$ python -q
>>> import numpy as np
>>> np.set_printoptions(precision=1, suppress=True, linewidth=160, sign=" ")
>>> K = 4 * np.eye(5) + np.eye(5, k=1)
>>> K
array([[ 4.,  1.,  0.,  0.,  0.],
       [ 0.,  4.,  1.,  0.,  0.],
       [ 0.,  0.,  4.,  1.,  0.],
       [ 0.,  0.,  0.,  4.,  1.],
       [ 0.,  0.,  0.,  0.,  4.]])
>>> # triangular: eigenvalues sit on the diagonal
>>> Y = K[0, 0] * K[1:] - np.outer(K[1:, 0], K[0])
>>> print(Y)
[[  0.  16.   4.   0.   0.]
 [  0.   0.  16.   4.   0.]
 [  0.   0.   0.  16.   4.]
 [  0.   0.   0.   0.  16.]]
>>> np.linalg.matrix_rank(Y), np.linalg.matrix_rank(K)
(np.int64(4), np.int64(5))
>>> K[:, 0] / K[0, 0]
array([ 1.,  0.,  0.,  0.,  0.])
>>> print(np.flatnonzero(~Y.round(6).any(axis=1)))
[]
>>> W0 = np.array([[1.0, 0.2, 0.0], [0.2, 1.0, 0.2], [0.0, 0.2, 1.0]])
>>> W0
array([[ 1. ,  0.2,  0. ],
       [ 0.2,  1. ,  0.2],
       [ 0. ,  0.2,  1. ]])
>>> print(np.allclose(W0, W0.T))
True
>>> L = np.linalg.cholesky(W0)
>>> np.diag(L) ** 2
array([ 1.,  1.,  1.])
>>> np.linalg.eigvalsh(W0).min() > 0
np.True_
>>> print(L)
[[ 1.   0.   0. ]
 [ 0.2  1.   0. ]
 [ 0.   0.2  1. ]]
>>> L @ L.T
array([[ 1. ,  0.2,  0. ],
       [ 0.2,  1. ,  0.2],
       [ 0. ,  0.2,  1. ]])
>>> arr = np.load("sample6.npy")
>>> arr
array([[-1, -1, -1, -1],
       [ 0,  2,  0,  2],
       [-1, -1, -1, -1],
       [ 0,  2,  0,  2]])
>>> P = np.triu(np.array([[0, 8, 2, 3], [8, 5, 7, 4], [4, 6, 8, 8], [8, 9, 5, 1]]), 1) + np.eye(4)
>>> Y = P @ arr @ np.linalg.inv(P)
>>> round(float(np.linalg.det(Y)), 1)
0.0
>>> P @ arr - arr @ P
array([[ -2.,  28.,   7.,  35.],
       [ -7.,   1., -21.,  -7.],
       [  0.,  24.,   9.,  31.],
       [  0.,   0., -14.,  -8.]])
>>> rng = np.random.default_rng(33)
>>> Y = arr + rng.integers(-2, 3, (4, 2)) @ rng.integers(-2, 3, (2, 4))
>>> print(Y)
[[-1 -1 -3 -3]
 [ 0  2  1  3]
 [ 3  1  1 -3]
 [-2  1 -1  3]]
>>> Y - arr
array([[ 0,  0, -2, -2],
       [ 0,  0,  1,  1],
       [ 4,  2,  2, -2],
       [-2, -1, -1,  1]])
>>> np.abs(Y - arr).sum(axis=1)
array([  4,   2,  10,   5])
>>> np.round(np.linalg.svd(Y - arr, compute_uv=False), 1) + 0
array([ 5.9,  3.2,  0. ,  0. ])
>>> np.round(arr @ np.linalg.pinv(arr) @ arr, 1) + 0
array([[-1., -1., -1., -1.],
       [ 0.,  2.,  0.,  2.],
       [-1., -1., -1., -1.],
       [ 0.,  2.,  0.,  2.]])
>>> print(np.unique(arr.round(6), axis=0).shape)
(2, 4)
>>> np.allclose(arr[:-1].T @ np.linalg.lstsq(arr[:-1].T, arr[-1])[0], arr[-1])
True
>>> np.abs(np.diag(np.linalg.qr(arr)[1])) > 1e-9
array([ True,  True, False, False])
>>> round(float(np.trace(np.linalg.pinv(arr) @ arr)), 1)
2.0
>>> X = np.loadtxt("arr.csv", delimiter=",")
>>> X.round(1) + 0
array([[ 0.3,  0.1, -0.7,  0.4, -0.1,  0.4],
       [ 0.1,  1. ,  0.1, -0.1,  0. , -0.1],
       [-0.7,  0.1,  0.3,  0.4, -0.1,  0.4],
       [ 0.4, -0.1,  0.4,  0.7,  0.1, -0.3],
       [-0.1,  0. , -0.1,  0.1,  1. ,  0.1],
       [ 0.4, -0.1,  0.4, -0.3,  0.1,  0.7]])
>>> evals, evecs = np.linalg.eigh(X)
>>> vec = np.array([6, 8, 3, 4, 8, 7])
>>> np.round(evecs * np.maximum(evals, 0) @ evecs.T, 1) + 0
array([[ 0.6,  0.1, -0.4,  0.2, -0.1,  0.2],
       [ 0.1,  1. ,  0.1,  0. ,  0. ,  0. ],
       [-0.4,  0.1,  0.6,  0.2, -0.1,  0.2],
       [ 0.2,  0. ,  0.2,  0.9,  0. , -0.1],
       [-0.1,  0. , -0.1,  0. ,  1. ,  0. ],
       [ 0.2,  0. ,  0.2, -0.1,  0. ,  0.9]])
>>> np.linalg.eigvalsh(X[1:, 1:])
array([-0.3,  1. ,  1. ,  1. ,  1. ])
>>> print(np.round(vec @ X @ vec, 1))
233.9
>>> evals, evecs = np.linalg.eigvalsh(X)
Traceback (most recent call last):
  File "<python-input-42>", line 1, in <module>
    evals, evecs = np.linalg.eigvalsh(X)
    ^^^^^^^^^^^^
ValueError: too many values to unpack (expected 2)
>>> evals, evecs = np.linalg.eigh(X)
>>> np.linalg.svd(X, compute_uv=False)
array([ 1.,  1.,  1.,  1.,  1.,  1.])
>>> np.linalg.eigvalsh(X + 4 * np.eye(6))
array([ 3.,  5.,  5.,  5.,  5.,  5.])
>>> round(float(evals.sum()), 1), np.trace(X)
(4.0, np.float64(4.0))
>>> np.unique(evals.round(6) + 0, return_counts=True)[1]
array([ 1,  5])
>>> np.round(evecs.T @ evecs, 1) + 0
array([[ 1.,  0.,  0.,  0.,  0.,  0.],
       [ 0.,  1.,  0.,  0.,  0.,  0.],
       [ 0.,  0.,  1.,  0.,  0.,  0.],
       [ 0.,  0.,  0.,  1.,  0.,  0.],
       [ 0.,  0.,  0.,  0.,  1.,  0.],
       [ 0.,  0.,  0.,  0.,  0.,  1.]])
>>> np.round(evecs @ np.diag(evals) @ evecs.T, 1) + 0
array([[ 0.3,  0.1, -0.7,  0.4, -0.1,  0.4],
       [ 0.1,  1. ,  0.1, -0.1,  0. , -0.1],
       [-0.7,  0.1,  0.3,  0.4, -0.1,  0.4],
       [ 0.4, -0.1,  0.4,  0.7,  0.1, -0.3],
       [-0.1,  0. , -0.1,  0.1,  1. ,  0.1],
       [ 0.4, -0.1,  0.4, -0.3,  0.1,  0.7]])
>>> round(float(np.linalg.eigvalsh(X).min()), 1)
-1.0
>>> lab = rng.permutation(6)
>>> lab
array([ 5,  3,  4,  2,  1,  0])
>>> Y = X[lab][:, lab]
>>> print(np.sort(np.abs(np.linalg.eigvals(Y))))
[ 1.  1.  1.  1.  1.  1.]
>>> Y.round(1) + 0
array([[ 0.7, -0.3,  0.1,  0.4, -0.1,  0.4],
       [-0.3,  0.7,  0.1,  0.4, -0.1,  0.4],
       [ 0.1,  0.1,  1. , -0.1,  0. , -0.1],
       [ 0.4,  0.4, -0.1,  0.3,  0.1, -0.7],
       [-0.1, -0.1,  0. ,  0.1,  1. ,  0.1],
       [ 0.4,  0.4, -0.1, -0.7,  0.1,  0.3]])
>>> mat = np.load("out12.npy")
>>> mat
array([[-0.6,  0.5,  0.4,  0.3],
       [-0.6, -0.2,  0.2, -0.3],
       [-0.4,  0.2, -0.8,  0.4],
       [-0.4, -0.7, -0.1, -0.2],
       [ 0.1, -0.5,  0.3,  0.8]])
>>> # columns are unit length and at right angles
>>> np.linalg.svd(mat, compute_uv=False)
array([ 1.,  1.,  1.,  1.])
>>> round(np.linalg.norm(mat), 1)
np.float64(2.0)
>>> np.zeros(5, 4)
Traceback (most recent call last):
  File "<python-input-61>", line 1, in <module>
    np.zeros(5, 4)
    ~~~~~~~~^^^^^^
TypeError: Cannot interpret '4' as a data type
>>> mat.sum(axis=0)
array([-1.9, -0.6,  0.1,  1. ])
>>> vec = np.array([1, 9, 6, 1])
>>> target = mat @ vec
>>> target
array([ 7.1, -1. , -3.3, -7.4, -1.5])
>>> np.round(np.linalg.pinv(mat) @ mat, 1) + 0
array([[ 1.,  0.,  0.,  0.],
       [ 0.,  1.,  0.,  0.],
       [ 0.,  0.,  1.,  0.],
       [ 0.,  0.,  0.,  1.]])
>>> target = target + 0.1 * rng.normal(size=5)
>>> target
array([ 7. , -0.9, -3.5, -7.4, -1.5])
>>> b, *_ = np.linalg.lstsq(mat, target)
>>> round(np.linalg.norm(target - mat @ b), 1)
np.float64(0.1)
>>> ang = np.radians(15)
>>> r_ = np.eye(4)
>>> r_[2, 2] = r_[1, 1] = np.cos(ang)
>>> r_[2, 1], r_[1, 2] = -np.sin(ang), np.sin(ang)
>>> r_
array([[ 1. ,  0. ,  0. ,  0. ],
       [ 0. ,  1. ,  0.3,  0. ],
       [ 0. , -0.3,  1. ,  0. ],
       [ 0. ,  0. ,  0. ,  1. ]])
>>> Y = mat @ r_.T
>>> round(float(np.linalg.det(r_)), 1), round(np.trace(r_), 1)
(1.0, np.float64(3.9))
>>> np.allclose(mat @ mat.T, Y @ Y.T)
True
>>> np.linalg.svd(mat, compute_uv=False), np.linalg.svd(Y, compute_uv=False)
(array([ 1.,  1.,  1.,  1.]), array([ 1.,  1.,  1.,  1.]))
>>> Y
array([[-0.6,  0.6,  0.3,  0.3],
       [-0.6, -0.1,  0.2, -0.3],
       [-0.4, -0.1, -0.8,  0.4],
       [-0.4, -0.7,  0.1, -0.2],
       [ 0.1, -0.4,  0.4,  0.8]])
